% python3 -q
>>> import numpy as np
>>> from numpy import linalg as LA
>>> np.set_printoptions(precision=3, suppress=True, linewidth=140, legacy="1.25")
>>> E = np.load("sample5.npy")
>>> print(E)
[[ -6   7  -6   2   5   2   5   4  -7   0  -3   3   4]
 [  3   6   4  -3  -9   7  -3   3   9   7  -9   8  -1]
 [  5  -3  -1  -7   0   0   5   5  -9  -6   5   0   9]
 [ -3  -9   9  -9   1   2  -3  -5  -1  -6  -9  -9  -6]
 [  3  25   6  -7 -22  23  -4  13  20  21 -30  27   1]]
>>> other = E / LA.norm(E, axis=1, keepdims=True)
>>> gram = other @ other.T
>>> print(gram)
[[ 1.    -0.151  0.222 -0.418  0.1  ]
 [-0.151  1.    -0.388 -0.073  0.969]
 [ 0.222 -0.388  1.    -0.065 -0.335]
 [-0.418 -0.073 -0.065  1.    -0.178]
 [ 0.1    0.969 -0.335 -0.178  1.   ]]
>>> print((gram - 2 * np.eye(5)).round(6).argmax(axis=1))
[2 4 0 2 1]
>>> print(gram[2])
[ 0.222 -0.388  1.    -0.065 -0.335]
>>> print(np.argwhere(np.triu(np.abs(gram) > 0.95, 1)))
[[1 4]]
>>> print((np.abs(gram) > 0.9).astype(int))
[[1 0 0 0 0]
 [0 1 0 0 1]
 [0 0 1 0 0]
 [0 0 0 1 0]
 [0 1 0 0 1]]
>>> rng = np.random.default_rng(82)
>>> other = gram + rng.integers(-2, 3, (5, 4)) @ rng.integers(-2, 3, (4, 5))
>>> print(other.round(3) + 0)
[[ 2.     1.849 -2.778 -2.418 -1.9  ]
 [-4.151 -3.     1.612  0.927  6.969]
 [-1.778 -2.388  0.     0.935  2.665]
 [-2.418 -1.073  4.935  0.    -0.178]
 [ 8.1    6.969 -7.335 -1.178 -4.   ]]
>>> print(other - gram)
[[ 1.  2. -3. -2. -2.]
 [-4. -4.  2.  1.  6.]
 [-2. -2. -1.  1.  3.]
 [-2. -1.  5. -1.  0.]
 [ 8.  6. -7. -1. -5.]]
>>> print(LA.matrix_rank(other - gram, tol=1e-8))
4
>>> print(np.abs(other - gram).sum(axis=1))
[10. 17.  9.  9. 27.]
>>> print(np.round(LA.svd(other - gram, compute_uv=False), 3) + 0)
[16.686  5.846  2.356  1.362  0.   ]
>>> W0 = np.loadtxt("data.csv", delimiter=",")
>>> print(W0)
[[ 1.03   3.003 -0.049  0.007 -0.045  2.002  0.041  2.865  0.986  0.948  3.009  2.045  1.911]
 [ 0.995  2.947  0.013  0.048 -0.006  1.985  0.     3.014  1.024  1.027  3.003  2.011  2.016]
 [ 0.945  2.951  0.031 -0.092 -0.032  2.005 -0.026  2.97   1.018  1.039  2.966  2.038  1.918]
 [ 1.011  2.99   0.024 -0.083  0.086  1.998  0.066  2.967  1.022  0.978  3.06   2.015  1.976]
 [ 0.892  2.994 -0.057 -0.065 -0.005  2.059  0.053  2.998  1.041  1.032  3.038  2.035  2.021]
 [ 0.984  2.936  0.029  0.041  0.004  1.957  0.025  3.007  1.062  1.006  3.006  1.915  2.044]
 [ 0.98   2.925  0.003 -0.059 -0.05   2.005 -0.023  3.017  1.067  1.089  3.015  2.019  2.022]
 [ 1.036  3.035 -0.084 -0.054 -0.035  2.062  0.032  2.997  0.968  0.998  3.049  1.988  2.127]
 [ 0.936  2.973  0.009  0.026  0.013  1.989 -0.032  3.01   1.029  1.005  2.872  2.062  2.019]
 [ 0.991  3.05   0.038  0.002  0.005  2.135  0.043  2.955  0.952  1.052  3.106  1.989  2.042]
 [ 0.996  3.087 -0.026 -0.012  0.033  2.001  0.007  2.983  1.024  0.93   2.996  2.1    2.03 ]
 [ 0.993  2.898 -0.025 -0.091 -0.046  2.058  0.002  3.008  1.112  1.023  2.965  2.03   1.999]
 [ 0.987  3.045  0.005 -0.046 -0.038  2.081 -0.029  2.98   0.991  1.042  2.965  2.061  2.005]
 [ 0.938  3.039  0.072  0.118 -0.044  2.05   0.06   3.018  1.08   1.03   2.967  2.     2.051]
 [ 0.906  0.898  2.986 -0.049  1.035  3.072  1.977  2.025  1.017  0.025  0.026  1.013  2.987]
 [ 1.01   0.967  3.072  0.003  0.968  3.026  1.874  2.004  0.91  -0.016  0.031  0.956  2.998]
 [ 1.003  1.06   2.936 -0.024  1.02   3.025  2.029  1.979  0.929  0.085 -0.004  1.006  2.944]
 [ 1.038  0.996  2.992  0.074  0.981  2.956  1.971  2.126  1.028  0.078 -0.076  1.062  2.994]
 [ 0.978  0.961  2.938 -0.086  1.072  2.968  2.037  2.064  1.027  0.05  -0.067  1.004  3.012]
 [ 1.002  0.91   2.953  0.051  1.066  2.968  1.96   2.001  0.996  0.059  0.051  0.924  3.045]
 [ 1.04   0.951  3.021  0.017  1.087  2.988  1.912  1.998  0.995  0.045 -0.022  0.95   3.067]
 [ 0.972  0.982  3.069 -0.065  1.019  3.017  1.997  2.008  0.943 -0.059 -0.009  0.974  3.004]
 [ 1.043  1.     3.05   0.015  1.085  3.051  1.984  2.065  0.991 -0.043 -0.012  1.008  3.015]
 [ 1.096  1.014  3.037  0.006  1.001  2.975  1.972  1.921  1.045 -0.113 -0.097  0.959  3.029]
 [ 1.05   0.876  3.017  0.073  0.944  3.006  1.997  1.992  0.976 -0.009 -0.024  1.015  2.893]
 [ 0.965  0.966  2.983 -0.009  1.056  3.01   2.032  1.975  1.039 -0.004 -0.032  1.03   3.016]
 [ 1.094  0.996  3.033 -0.037  1.035  2.962  1.987  1.972  1.048  0.029 -0.089  0.997  2.878]
 [ 1.019  0.946  3.052  0.088  1.005  2.924  1.998  1.948  0.972 -0.074 -0.012  1.104  3.155]]
>>> def softmax(z):
...     e = np.exp(z - z.max(axis=-1, keepdims=True))
...     return e / e.sum(axis=-1, keepdims=True)
... 
>>> print(softmax(W0[25] + 4))
[0.029 0.029 0.215 0.011 0.031 0.221 0.083 0.078 0.031 0.011 0.011 0.03  0.222]
>>> print(softmax(W0).sum(axis=1))
[1. 1. 1. 1. 1. 1. 1. 1. 1. 1. 1. 1. 1. 1. 1. 1. 1. 1. 1. 1. 1. 1. 1. 1. 1. 1. 1. 1.]
>>> print(softmax(W0[25]))
[0.029 0.029 0.215 0.011 0.031 0.221 0.083 0.078 0.031 0.011 0.011 0.03  0.222]
>>> S = W0 @ W0.T / np.sqrt(13)
>>> print(softmax(S)[25] @ W0)
[1.015 0.997 2.966 0.004 1.012 2.982 1.952 2.021 0.995 0.017 0.021 1.017 2.991]
